% ipython --no-banner

In [1]: import numpy as np

In [2]: import numpy.linalg as la

In [3]: np.set_printoptions(precision=3, suppress=True, linewidth=200, sign=" ")

In [4]: data = np.array([[-3, -1, 2, 1, 1], [-3, -1, 2, 1, 1], [-2, 0, 3, 1, -1]])

In [5]: data
Out[5]: 
array([[-3, -1,  2,  1,  1],
       [-3, -1,  2,  1,  1],
       [-2,  0,  3,  1, -1]])

In [6]: la.norm(data, axis=0)
Out[6]: array([ 4.69 ,  1.414,  4.123,  1.732,  1.732])

In [7]: print(la.norm(data, axis=1).argmax())
0

In [8]: round(float(la.norm(data[0] - data[1])), 3)
Out[8]: 0.0

In [9]: round(float(la.norm(data[0], 1)), 3), round(float(la.norm(data[0], np.inf)), 3)
Out[9]: (8.0, 3.0)

In [10]: la.norm(data, axis=1)
Out[10]: array([ 4.   ,  4.   ,  3.873])

In [11]: out = np.array([[-2, -2], [1, -2], [-1, 2], [0, 1], [2, 2]])

In [12]: np.einsum("ij,ij->i", data, data)
Out[12]: array([ 16,  16,  15])

In [13]: np.einsum("ij->j", data)
Out[13]: array([-8, -2,  7,  3,  1])

In [14]: la.matrix_rank(np.vstack([data, out.T]))
Out[14]: np.int64(4)

In [15]: print(out.T @ data.T)
[[ 5  5 -1]
 [15 15  9]]

In [16]: np.allclose(data[:-1].T @ la.lstsq(data[:-1].T, data[-1])[0], data[-1])
Out[16]: False

In [17]: round(float(np.trace(la.pinv(data) @ data)), 3)
Out[17]: 2.0

In [18]: np.abs(np.diag(la.qr(data)[1])) > 1e-9
Out[18]: array([ True,  True, False])

In [19]: left, sig, Vh = la.svd(data)

In [20]: np.argmax(sig[:-1] / (sig[1:] + 1e-6)) + 1
Out[20]: np.int64(2)

In [21]: sig.round(3) + 0
Out[21]: array([ 6.518,  2.126,  0.   ])

In [22]: out = left[:, :2] @ np.diag(sig[:2]) @ Vh[:2]

In [23]: round(float(la.norm(data - out, 2)), 3), round(sig[2], 3)
Out[23]: (0.0, np.float64(0.0))

In [24]: round(la.norm(data - out) / la.norm(data), 3)
Out[24]: np.float64(0.0)

In [25]: la.matrix_rank(out)
Out[25]: np.int64(2)
